In [1]: import numpy as np

In [2]: np.set_printoptions(suppress=True, linewidth=120)

In [3]: rd = lambda a: np.round(a, 1) + 0

In [4]: C = 5 * np.array([[0.6, -0.9, 0.8, -0.7], [-0.8, 0.0, 1.0, 2.3]])

In [5]: rng = np.random.default_rng(34)

In [6]: lab = rng.integers(0, 2, 25)

In [7]: A = C[lab] + rng.normal(size=(25, 4))

In [8]: rd(A)
Out[8]: 
array([[ 2.3, -5.4,  3. , -3.2],
       [ 2.6, -3.6,  3.1, -2.8],
       [ 3. , -5.1,  5. , -3.3],
       [-3.2,  1.1,  5.5, 11. ],
       [ 3.2, -3.5,  3.4, -3. ],
       [ 2.8, -5. ,  3.4, -4.6],
       [ 2.7, -4.1,  2. , -3.9],
       [-3.8, -0.4,  5.7, 10.7],
       [ 3.7, -3.7,  4.4, -4.3],
       [ 4.7, -4.8,  4.5, -4.5],
       [ 2.3, -4.1,  2.6, -3.1],
       [-2.3, -1.4,  4.7, 12.3],
       [ 2.6, -3.7,  4.1, -5.2],
       [-6.6, -0.3,  5.9, 10.6],
       [ 4.2, -6.1,  4.6, -3.7],
       [-4.2, -0.4,  4.3, 11.4],
       [ 1.9, -3.6,  2.8, -2.9],
       [-5.1, -1.4,  5.6, 11.8],
       [-4. ,  1.7,  4.2, 12.4],
       [-3.7,  1.7,  3.9, 11.1],
       [ 2.5, -5.4,  2.5, -3.8],
       [-4.3, -0.9,  4.7,  9.8],
       [-2.6,  0.5,  5.2, 12.2],
       [-4.4, -0.7,  4.4, 10.7],
       [ 2.5, -3.5,  3.5, -2.1]])

In [9]: Xc = A - A.mean(axis=0)

In [10]: evecs = np.linalg.svd(Xc)[2][:2]

In [11]: M2 = Xc - Xc @ evecs.T @ evecs

In [12]: rd(np.cov(Xc @ evecs.T, rowvar=False))
Out[12]: 
array([[75.3,  0. ],
       [ 0. ,  1. ]])

In [13]: rd(np.diag(evecs.T @ evecs))
Out[13]: array([0.5, 0.6, 0.1, 0.8])

In [14]: x0 = np.array([1, -5, -5, 3])

In [15]: a = np.maximum(A @ x0, 0)

In [16]: np.flatnonzero(a > 1e-9)
Out[16]: array([ 0,  6,  7, 10, 11, 14, 15, 17, 18, 19, 20, 21, 22, 23])

In [17]: rd(A.T @ a)
Out[17]: array([-205.5, -112.3,  346. ,  709.9])

In [18]: Q, evecs = np.linalg.qr(A[:, :2])[0], np.linalg.qr(A[:, 2:])[0]

In [19]: sv = np.linalg.svd(Q.T @ evecs, compute_uv=False)

In [20]: rd(sv)
Out[20]: array([1. , 0.9])

In [21]: rd(np.linalg.norm(Q @ Q.T - evecs @ evecs.T, 2))
Out[21]: np.float64(0.4)

In [22]: F = np.array([[0, 0, 0, 0, 0],
    ...:     [0, 3, 1, 0, 0],
    ...:     [0, 2, 3, 0, 0],
    ...:     [3, 0, 0, 1, 0],
    ...:     [0, 3, 3, 0, 2]])

In [23]: lab = rng.permutation(5)

In [24]: lab
Out[24]: array([0, 2, 4, 3, 1])

In [25]: M2 = F[lab][:, lab]

In [26]: np.diag(M2)
Out[26]: array([0, 3, 2, 1, 3])

In [27]: E = np.loadtxt("a.csv", delimiter=",")

In [28]: E
Out[28]: 
array([[-13.8,  -7.6,  14.8,  -8.6],
       [  9.8,  -6.1,  -3.1,  15.7],
       [ 12. ,  -0.1,  -2.1,   0.2],
       [ -3.3,   1.4,  11.2,   4. ],
       [-11.3,   1. ,  -8.8,  -3.1],
       [  3.5,   4.5,  -8.4,  -1.1],
       [  0. ,  -7.7,   8.9,  -6.8],
       [  8.7,  -0.1,   0. ,   3.3],
       [ -5.3,  -5. ,   1.2, -17.4],
       [-12.6,  -0.7,   9.5,  -6. ],
       [ -0.4,  -5.4,   9.8,  13.5],
       [  9.5,  -6.6,  17. ,  -5.4],
       [-19.1,  -2.4,  -2.8,  -5. ],
       [-27.9,  11.4,   0.3, -14.6]])

In [29]: x0 = np.array([3, 4, -3, -7])

In [30]: y = E @ x0

In [31]: rd(np.linalg.pinv(E) @ E)
Out[31]: 
array([[1., 0., 0., 0.],
       [0., 1., 0., 0.],
       [0., 0., 1., 0.],
       [0., 0., 0., 1.]])

In [32]: rd(np.linalg.solve(E.T @ E, E.T @ y))
Out[32]: array([ 3.,  4., -3., -7.])

In [33]: y = y + 0.1 * rng.normal(size=14)

In [34]: rd(y)
Out[34]: array([ -56.1,  -95.7,   40.4,  -66.1,   18.3,   61.4,   -9.9,    2.6,   82.4,  -27.2, -146.7,  -11.1,  -23.4,   63.3])

In [35]: beta, *_ = np.linalg.lstsq(E, y)

In [36]: rd(beta)
Out[36]: array([ 3.,  4., -3., -7.])

In [37]: beta.round()
Out[37]: array([ 3.,  4., -3., -7.])

In [38]: x0 = np.array([-1, 2, 0, 1])

In [39]: np.linalg.norm(E @ x0) <= np.linalg.norm(E, 2) * np.linalg.norm(x0) + 1e-9
Out[39]: np.True_

In [40]: rd(E @ np.ones(4))
Out[40]: array([-15.2,  16.3,  10. ,  13.3, -22.2,  -1.5,  -5.6,  11.9, -26.5,  -9.8,  17.5,  14.5, -29.3, -30.8])

In [41]: x0 @ E
ValueError: matmul: Input operand 1 has a mismatch in its core dimension 0, with gufunc signature (n?,k),(k,m?)->(n?,m?) (size 14 is different from 4)


In [42]: rd(np.einsum("ij,j->i", E, x0))
Out[42]: array([-10. ,  -6.3, -12. ,  10.1,  10.2,   4.4, -22.2,  -5.6, -22.1,   5.2,   3.1, -28.1,   9.3,  36.1])

In [43]: rd(E @ x0)
Out[43]: array([-10. ,  -6.3, -12. ,  10.1,  10.2,   4.4, -22.2,  -5.6, -22.1,   5.2,   3.1, -28.1,   9.3,  36.1])

In [44]: rd((E * x0).sum(axis=1))
Out[44]: array([-10. ,  -6.3, -12. ,  10.1,  10.2,   4.4, -22.2,  -5.6, -22.1,   5.2,   3.1, -28.1,   9.3,  36.1])

In [45]: M2 = np.array([[4, -3], [0, 3], [2, 3], [-5, 4]])

In [46]: np.einsum("ij,ij->", E, M2)
ValueError: operands could not be broadcast together with remapped shapes [original->remapped]: (14,4)->(14,4) (4,2)->(4,2) 


In [47]: np.linalg.matrix_rank(E @ M2)
Out[47]: np.int64(2)

In [48]: np.vstack([E, M2.T]).shape
Out[48]: (16, 4)

In [49]: np.argsort(-np.linalg.norm(F, axis=0).round(6), kind="stable")[:3]
Out[49]: array([1, 2, 0])

In [50]: [round(float(x), 1) for x in np.linalg.svd(F, compute_uv=False)[:3]]
Out[50]: [6.4, 3.2, 1.6]

In [51]: np.linalg.matrix_rank(F, rtol=0.1)
Out[51]: np.int64(4)

In [52]: feats = np.loadtxt("layer3.csv", delimiter=",")

In [53]: rd(feats)
Out[53]: 
array([[-1. , -0.2, -0.2],
       [-0.1, -0.4,  0.9],
       [-0.2,  0.9,  0.4]])

In [54]: # keeps lengths

In [55]: M2 = feats / np.linalg.norm(feats, axis=1, keepdims=True)

In [56]: cov = M2 @ M2.T

In [57]: rd(np.linalg.norm(M2, axis=1))
Out[57]: array([1., 1., 1.])

In [58]: np.argwhere(np.triu(np.abs(cov) > 0.95, 1))
Out[58]: array([], shape=(0, 2), dtype=int64)

In [59]: (np.abs(cov) > 0.9).astype(int)
Out[59]: 
array([[1, 0, 0],
       [0, 1, 0],
       [0, 0, 1]])

In [60]: rd(np.degrees(np.arccos(np.clip(cov[1, 2], -1, 1))))
Out[60]: np.float64(90.0)
